$ python -q
>>> import numpy as np
>>> from numpy import linalg as LA
>>> np.set_printoptions(suppress=True, linewidth=120)
>>> rnd = lambda a: np.round(a, 2) + 0
>>> X = np.array([[-1, 0, 0], [-2, 0, 0], [0, 0, 0], [0, 0, 0]])
>>> print(rnd(np.trace(LA.pinv(X) @ X)))
1.0
>>> print(np.unique(X.round(6), axis=0).shape)
(3, 3)
>>> print(np.abs(np.diag(LA.qr(X)[1])) > 1e-9)
[ True False False]
>>> print(LA.cond(X) > 100)
True
>>> print(rnd(LA.norm(X, 2) / LA.norm(X)))
1.0
>>> print(np.argsort(-LA.norm(X, axis=0).round(6), kind="stable")[:3])
[0 1 2]
>>> print(LA.matrix_rank(X, rtol=0.1))
1
>>> left, sigma, vt = LA.svd(X)
>>> vecs = vt[:(sigma > 1e-8).sum()]
>>> rng = np.random.default_rng(69)
>>> x0 = X[2] + 3 * X[1] + rng.integers(2) * np.eye(3)[0]
>>> print(x0)
[-6.  0.  0.]
>>> print(np.diag(vecs.T @ vecs))
[1. 0. 0.]
>>> print(rnd(LA.norm(x0 - vecs.T @ vecs @ x0)))
0.0
>>> print(LA.matrix_rank(np.vstack([X, x0])))
1
>>> print(np.allclose(vecs.T @ vecs @ x0, x0))
True
>>> A2 = np.array([[2, 2], [1, 1]])
>>> W2 = np.kron(A2, X)
>>> print(LA.matrix_rank(W2))
1
>>> print(W2.shape)
(8, 6)
>>> m1 = np.load("run15.npy")
>>> print(m1)
[[ 1 -1  1 -1 -1  1 -1  1]
 [ 1 -1 -1  1  1 -1 -1  1]
 [ 1  1  1  1  1  1  1  1]
 [ 1 -1 -1  1 -1  1  1 -1]
 [ 1  1  1  1 -1 -1 -1 -1]
 [ 1  1 -1 -1 -1 -1  1  1]
 [ 1  1 -1 -1  1  1 -1 -1]]
>>> t3 = np.stack([m1, 4 * m1, m1[::-1]])
>>> print(t3.sum(axis=0))
[[ 6 -4  4 -6 -4  6 -6  4]
 [ 6 -4 -6  4  4 -6 -4  6]
 [ 6  6  6  6  4  4  4  4]
 [ 6 -6 -6  6 -6  6  6 -6]
 [ 6  6  6  6 -4 -4 -4 -4]
 [ 6  4 -6 -4 -4 -6  4  6]
 [ 6  4 -4 -6  4  6 -6 -4]]
>>> print(t3.shape)
(3, 7, 8)
>>> print(np.einsum("bij,cij->bc", t3, t3))
[[ 56 224   8]
 [224 896  32]
 [  8  32  56]]
>>> mat, _ = LA.qr(np.array([[0.1, 1.7, 1.8, -0.3],
...     [2.2, 0.1, -1.3, -1.6],
...     [-1.1, -0.7, -1.0, -0.6],
...     [1.1, 1.2, -1.3, 0.5]]))
>>> print(rnd(mat))
[[-0.04  0.83  0.27 -0.48]
 [-0.82 -0.33  0.06 -0.47]
 [ 0.41 -0.16 -0.6  -0.67]
 [-0.41  0.41 -0.75  0.33]]
>>> Q = mat.astype(float).copy()
>>> for j in range(4):
...     Q[:, j] -= Q[:, :j] @ (Q[:, :j].T @ Q[:, j])
...     Q[:, j] /= LA.norm(Q[:, j])
... 
>>> print(rnd(Q.T @ Q))
[[1. 0. 0. 0.]
 [0. 1. 0. 0.]
 [0. 0. 1. 0.]
 [0. 0. 0. 1.]]
>>> x0 = np.array([1, 0, 1, 1])
>>> print(4 - LA.matrix_rank(mat - np.eye(4), tol=1e-8))
1
>>> print(rnd(np.sort(np.abs(np.degrees(np.angle(LA.eigvals(mat)))))))
[  0.   108.69 108.69 180.  ]
>>> print(rnd(LA.pinv(mat)))
[[-0.04 -0.82  0.41 -0.41]
 [ 0.83 -0.33 -0.16  0.41]
 [ 0.27  0.06 -0.6  -0.75]
 [-0.48 -0.47 -0.67  0.33]]
>>> print(rnd(mat.T @ mat))
[[1. 0. 0. 0.]
 [0. 1. 0. 0.]
 [0. 0. 1. 0.]
 [0. 0. 0. 1.]]
>>> print(rnd(mat[:, 2] @ mat[:, 3]))
0.0
>>> print(rnd(LA.norm(mat, axis=0)))
[1. 1. 1. 1.]
>>> print(rnd(mat @ mat.T))
[[1. 0. 0. 0.]
 [0. 1. 0. 0.]
 [0. 0. 1. 0.]
 [0. 0. 0. 1.]]
>>> print(rnd(LA.svd(mat, compute_uv=False)))
[1. 1. 1. 1.]
>>> A2 = LA.inv(mat)
>>> print(rnd(LA.det(mat) * A2))
[[ 0.04  0.82 -0.41  0.41]
 [-0.83  0.33  0.16 -0.41]
 [-0.27 -0.06  0.6   0.75]
 [ 0.48  0.47  0.67 -0.33]]
>>> print(rnd(mat @ A2))
[[1. 0. 0. 0.]
 [0. 1. 0. 0.]
 [0. 0. 1. 0.]
 [0. 0. 0. 1.]]
>>> print(rnd(A2))
[[-0.04 -0.82  0.41 -0.41]
 [ 0.83 -0.33 -0.16  0.41]
 [ 0.27  0.06 -0.6  -0.75]
 [-0.48 -0.47 -0.67  0.33]]
>>> print(rnd(LA.det(mat) * LA.det(A2)))
1.0
>>> print((np.abs(A2) > 1e-9).astype(int))
[[1 1 1 1]
 [1 1 1 1]
 [1 1 1 1]
 [1 1 1 1]]
>>> x0 = np.array([4, 4, 4, 4])
>>> y = mat @ x0
>>> c, lr = np.zeros(4), 1 / LA.norm(mat, 2) ** 2
>>> for i in range(30):
...     c -= lr * mat.T @ (mat @ c - y)
...     if i % 10 == 0: print(i, round(LA.norm(mat @ c - y), 2))
... 
0 0.0
10 0.0
20 0.0
>>> print(rnd(LA.cond(mat)))
1.0
>>> print(rnd(c))
[4. 4. 4. 4.]
>>> arr = np.loadtxt("data.csv", delimiter=",")
>>> print(arr)
[[0. 0. 0. 0. 0. 0. 0.]
 [0. 0. 0. 0. 0. 0. 2.]
 [0. 1. 0. 0. 0. 0. 0.]
 [0. 0. 0. 0. 0. 1. 0.]
 [0. 0. 1. 0. 0. 0. 0.]
 [0. 0. 0. 0. 1. 0. 0.]
 [0. 0. 0. 0. 0. 0. 0.]]
>>> print((arr - arr.T) / 2)
[[ 0.   0.   0.   0.   0.   0.   0. ]
 [ 0.   0.  -0.5  0.   0.   0.   1. ]
 [ 0.   0.5  0.   0.  -0.5  0.   0. ]
 [ 0.   0.   0.   0.   0.   0.5  0. ]
 [ 0.   0.   0.5  0.   0.  -0.5  0. ]
 [ 0.   0.   0.  -0.5  0.5  0.   0. ]
 [ 0.  -1.   0.   0.   0.   0.   0. ]]
>>> print((arr + arr.T) / 2)
[[0.  0.  0.  0.  0.  0.  0. ]
 [0.  0.  0.5 0.  0.  0.  1. ]
 [0.  0.5 0.  0.  0.5 0.  0. ]
 [0.  0.  0.  0.  0.  0.5 0. ]
 [0.  0.  0.5 0.  0.  0.5 0. ]
 [0.  0.  0.  0.5 0.5 0.  0. ]
 [0.  1.  0.  0.  0.  0.  0. ]]
>>> print(np.allclose(arr @ arr.T, arr.T @ arr))
False
>>> print(rnd(np.sort(np.abs(LA.eigvals(arr)))))
[0. 0. 0. 0. 0. 0. 0.]
>>> print(np.allclose(arr, arr.T))
False
>>> K = np.array([[1, -2, 1, -2, 2, -2, -2, 2],
...     [-1, 2, -2, -2, 1, -2, 0, -2],
...     [-1, 2, 0, 1, 2, 0, 0, 0],
...     [-1, -2, -1, 2, -2, 1, 0, -1]])
>>> K[-1] = K[0] + 3 * K[1]
>>> print(K)
[[ 1 -2  1 -2  2 -2 -2  2]
 [-1  2 -2 -2  1 -2  0 -2]
 [-1  2  0  1  2  0  0  0]
 [-2  4 -5 -8  5 -8 -2 -4]]
>>> rk = LA.matrix_rank(K)
>>> print(rk)
3
>>> null = LA.svd(K)[2][rk:].T
>>> print([int(LA.matrix_rank(K[:i])) for i in range(1, len(K) + 1)])
[1, 2, 3, 3]
>>> print(null.shape)
(8, 5)
>>> print(rnd(K @ null))
[[0. 0. 0. 0. 0.]
 [0. 0. 0. 0. 0.]
 [0. 0. 0. 0. 0.]
 [0. 0. 0. 0. 0.]]
>>> print([int(LA.matrix_rank(K[:, :j + 1])) for j in range(8)])
[1, 1, 2, 3, 3, 3, 3, 3]
>>> A2 = K + rng.integers(-2, 3, (4, 3)) @ rng.integers(-2, 3, (3, 8))
>>> print(A2)
[[  2  -4   2  -4   4  -1  -1   3]
 [  1  -1   0  -5   3   1   3   0]
 [  1  -1   2  -2   4   3   3   2]
 [ -2   1  -1 -13   9  -5   2  -3]]
>>> print(LA.matrix_rank(A2 - K, tol=1e-8))
3
>>> left, sigma, vt = LA.svd(K)
>>> print(np.argmax(sigma[:-1] / (sigma[1:] + 1e-6)) + 1)
3
>>> A2 = left[:, :3] @ np.diag(sigma[:3]) @ vt[:3]
>>> print(LA.matrix_rank(A2))
3
>>> feats = np.loadtxt("m.csv", delimiter=",")
>>> print(feats)
[[0. 2. 1. 0. 0. 0. 2. 0. 0.]
 [0. 0. 0. 0. 1. 0. 0. 0. 1.]
 [0. 0. 0. 0. 0. 0. 0. 0. 1.]
 [0. 0. 0. 0. 0. 0. 1. 2. 2.]
 [0. 2. 2. 1. 0. 1. 0. 0. 0.]
 [1. 1. 2. 0. 0. 0. 0. 0. 2.]
 [1. 0. 0. 0. 0. 1. 0. 0. 0.]
 [0. 1. 1. 0. 2. 0. 1. 0. 0.]
 [0. 0. 0. 0. 0. 0. 1. 0. 0.]]
>>> f = np.array([0, 2])
>>> print(np.cross(feats[1, :3], feats[7, :3]))
[0. 0. 0.]
>>> print(np.correlate(feats[1], feats[7], "full"))
[0. 0. 0. 0. 0. 0. 1. 0. 2. 0. 2. 1. 2. 0. 1. 1. 0.]
>>> labels = rng.permutation(7)
>>> print(labels)
[4 2 5 1 0 3 6]
>>> A2 = arr[labels][:, labels]
>>> print(np.trace(A2))
0.0
>>> print(rnd(np.sort(np.abs(LA.eigvals(A2)))))
[0. 0. 0. 0. 0. 0. 0.]
>>> F = np.loadtxt("x.csv", delimiter=",")
>>> print(F)
[[ 0.  3. -3. -1.  3. -2. -3.  3.  3.]
 [ 3.  0.  3. -3. -1.  3. -2. -3.  3.]
 [-3.  3.  0.  3. -3. -1.  3. -2. -3.]
 [-1. -3.  3.  0.  3. -3. -1.  3. -2.]
 [ 3. -1. -3.  3.  0.  3. -3. -1.  3.]
 [-2.  3. -1. -3.  3.  0.  3. -3. -1.]
 [-3. -2.  3. -1. -3.  3.  0.  3. -3.]
 [ 3. -3. -2.  3. -1. -3.  3.  0.  3.]
 [ 3.  3. -3. -2.  3. -1. -3.  3.  0.]]
>>> x0 = np.array([1, 2, 2, -2, 2, -2, -1, -1, 2])
>>> h = np.maximum(F @ x0, 0)
>>> print(rnd(np.tanh(F @ x0)))
[ 1.  1. -1.  1. -1.  1. -1. -1.  1.]
>>> print(np.flatnonzero(h > 1e-9))
[0 1 3 5 8]
>>> print(F * (h > 1e-9)[:, None])
[[ 0.  3. -3. -1.  3. -2. -3.  3.  3.]
 [ 3.  0.  3. -3. -1.  3. -2. -3.  3.]
 [-0.  0.  0.  0. -0. -0.  0. -0. -0.]
 [-1. -3.  3.  0.  3. -3. -1.  3. -2.]
 [ 0. -0. -0.  0.  0.  0. -0. -0.  0.]
 [-2.  3. -1. -3.  3.  0.  3. -3. -1.]
 [-0. -0.  0. -0. -0.  0.  0.  0. -0.]
 [ 0. -0. -0.  0. -0. -0.  0.  0.  0.]
 [ 3.  3. -3. -2.  3. -1. -3.  3.  0.]]
>>> print(F.T @ h)
[  70.  120.  -42. -138.  132.  -12. -104.   24.   86.]
>>> A2 = LA.inv(F)
>>> print(rnd(LA.det(F) * LA.det(A2)))
1.0
>>> print(rnd(F @ A2))
[[1. 0. 0. 0. 0. 0. 0. 0. 0.]
 [0. 1. 0. 0. 0. 0. 0. 0. 0.]
 [0. 0. 1. 0. 0. 0. 0. 0. 0.]
 [0. 0. 0. 1. 0. 0. 0. 0. 0.]
 [0. 0. 0. 0. 1. 0. 0. 0. 0.]
 [0. 0. 0. 0. 0. 1. 0. 0. 0.]
 [0. 0. 0. 0. 0. 0. 1. 0. 0.]
 [0. 0. 0. 0. 0. 0. 0. 1. 0.]
 [0. 0. 0. 0. 0. 0. 0. 0. 1.]]
>>> M = np.loadtxt("case9.csv", delimiter=",")
>>> print(M)
[[ 17.  10.  -5.   5.]
 [-58. -32.  16. -13.]
 [-16.  -8.   4.  -1.]
 [ 40.  20. -10.   7.]]
>>> left, sigma, vt = LA.svd(M)
>>> print(rnd(sigma))
[87.89  3.41  0.95  0.  ]
>>> print(np.argmax(sigma[:-1] / (sigma[1:] + 1e-6)) + 1)
3
>>> A2 = left[:, :3] @ np.diag(sigma[:3]) @ vt[:3]
>>> print(rnd(LA.norm(M - A2, 2)), rnd(sigma[3]))
0.0 0.0
>>> print(LA.matrix_rank(M, rtol=0.05))
1
